In [1]: import numpy as np

In [2]: from numpy import linalg as LA

In [3]: np.set_printoptions(precision=2, suppress=True, linewidth=160, sign=" ")

In [4]: K = np.array([[3.0, 5.0, 0.0, 0.0, 0.0, 0.0, 0.0],
   ...:     [5.0, -1.0, 5.0, 0.0, 0.0, 0.0, 0.0],
   ...:     [0.0, 5.0, -1.0, 5.0, 0.0, 0.0, 0.0],
   ...:     [0.0, 0.0, 5.0, -2.0, 5.0, 0.0, 0.0],
   ...:     [0.0, 0.0, 0.0, 5.0, -1.0, 5.0, 0.0],
   ...:     [0.0, 0.0, 0.0, 0.0, 5.0, 0.0, 5.0],
   ...:     [0.0, 0.0, 0.0, 0.0, 0.0, 5.0, 0.0]])

In [5]: K
Out[5]: 
array([[ 3.,  5.,  0.,  0.,  0.,  0.,  0.],
       [ 5., -1.,  5.,  0.,  0.,  0.,  0.],
       [ 0.,  5., -1.,  5.,  0.,  0.,  0.],
       [ 0.,  0.,  5., -2.,  5.,  0.,  0.],
       [ 0.,  0.,  0.,  5., -1.,  5.,  0.],
       [ 0.,  0.,  0.,  0.,  5.,  0.,  5.],
       [ 0.,  0.,  0.,  0.,  0.,  5.,  0.]])

In [6]: rng = np.random.default_rng(80942)

In [7]: out = K + rng.integers(-2, 3, (7, 6)) @ rng.integers(-2, 3, (6, 7))

In [8]: out
Out[8]: 
array([[ 12.,   9.,   4.,   9.,   3.,   1.,   1.],
       [ 11.,  -5.,   9.,   8.,  -2.,   2.,  -4.],
       [-14.,   4.,  -8.,  -7.,   5.,   0.,  -6.],
       [ -7.,   0.,  -8., -14.,   7.,  -4.,   8.],
       [  0.,   0.,  -4.,   7.,   9.,  -1.,  -6.],
       [ -1.,  10.,  -5.,  -3.,  12.,  -5.,  10.],
       [ -1.,  -2.,   5.,   1.,  -5.,   8.,  -3.]])

In [9]: LA.matrix_rank(out - K, tol=1e-8)
Out[9]: np.int64(6)

In [10]: f, v = out[1], out[4]

In [11]: f @ v
Out[11]: np.float64(24.0)

In [12]: p = (f @ v) / (f @ f) * f

In [13]: np.round(LA.norm(f + v) ** 2 + LA.norm(f - v) ** 2, 2)
Out[13]: np.float64(996.0)

In [14]: LA.matrix_rank(np.outer(f, v))
Out[14]: np.int64(1)

In [15]: p
Out[15]: array([ 0.84, -0.38,  0.69,  0.61, -0.15,  0.15, -0.3 ])

In [16]: ev, V = LA.eigh(K)

In [17]: x0 = np.array([0, -1, -5, 1, -6, 9, -2])

In [18]: LA.eigvalsh(K[1:, 1:])
Out[18]: array([-10.14,  -6.81,  -3.07,   1.38,   5.57,   8.08])

In [19]: (np.sign(V[:, -1].round(6)) == np.sign(V[0, -1].round(6))).astype(int)
Out[19]: array([ 1,  1,  1,  1,  1,  1,  1])

In [20]: m1 = np.load("data.npy")

In [21]: m1
Out[21]: 
array([[ 6.  ,  4.68,  7.04,  8.36],
       [ 6.  ,  4.37,  6.1 ,  7.74],
       [ 6.  ,  3.87,  4.61,  6.74],
       [ 6.  ,  4.09,  5.28,  7.18],
       [ 6.  ,  2.57,  0.71,  4.14],
       [ 6.  ,  5.  ,  8.  ,  9.  ],
       [ 6.  ,  3.96,  4.87,  6.91],
       [ 6.  ,  2.17, -0.49,  3.34],
       [ 6.  ,  6.91, 13.74, 12.83],
       [ 6.  ,  4.18,  5.55,  7.36],
       [ 6.  ,  3.42,  3.25,  5.83],
       [ 6.  ,  4.71,  7.12,  8.42],
       [ 6.  ,  2.98,  1.93,  4.95],
       [ 6.  ,  4.62,  6.87,  8.25],
       [ 6.  ,  3.33,  2.98,  5.65],
       [ 6.  ,  4.31,  5.92,  7.61],
       [ 6.  ,  3.74,  4.21,  6.47],
       [ 6.  ,  5.56,  9.67, 10.11]])

In [22]: # null space of dimension 2

In [23]: np.allclose(m1[:-1].T @ LA.lstsq(m1[:-1].T, m1[-1])[0], m1[-1])
Out[23]: True

In [24]: m1 @ LA.pinv(m1) @ m1
Out[24]: 
array([[ 6.  ,  4.68,  7.04,  8.36],
       [ 6.  ,  4.37,  6.1 ,  7.74],
       [ 6.  ,  3.87,  4.61,  6.74],
       [ 6.  ,  4.09,  5.28,  7.18],
       [ 6.  ,  2.57,  0.71,  4.14],
       [ 6.  ,  5.  ,  8.  ,  9.  ],
       [ 6.  ,  3.96,  4.87,  6.91],
       [ 6.  ,  2.17, -0.49,  3.34],
       [ 6.  ,  6.91, 13.74, 12.83],
       [ 6.  ,  4.18,  5.55,  7.36],
       [ 6.  ,  3.42,  3.25,  5.83],
       [ 6.  ,  4.71,  7.12,  8.42],
       [ 6.  ,  2.98,  1.93,  4.95],
       [ 6.  ,  4.62,  6.87,  8.25],
       [ 6.  ,  3.33,  2.98,  5.65],
       [ 6.  ,  4.31,  5.92,  7.61],
       [ 6.  ,  3.74,  4.21,  6.47],
       [ 6.  ,  5.56,  9.67, 10.11]])

In [25]: LA.lstsq(m1[:-1].T, m1[-1])[2]
Out[25]: np.int32(2)

In [26]: np.unique(m1.round(6), axis=0).shape
Out[26]: (18, 4)
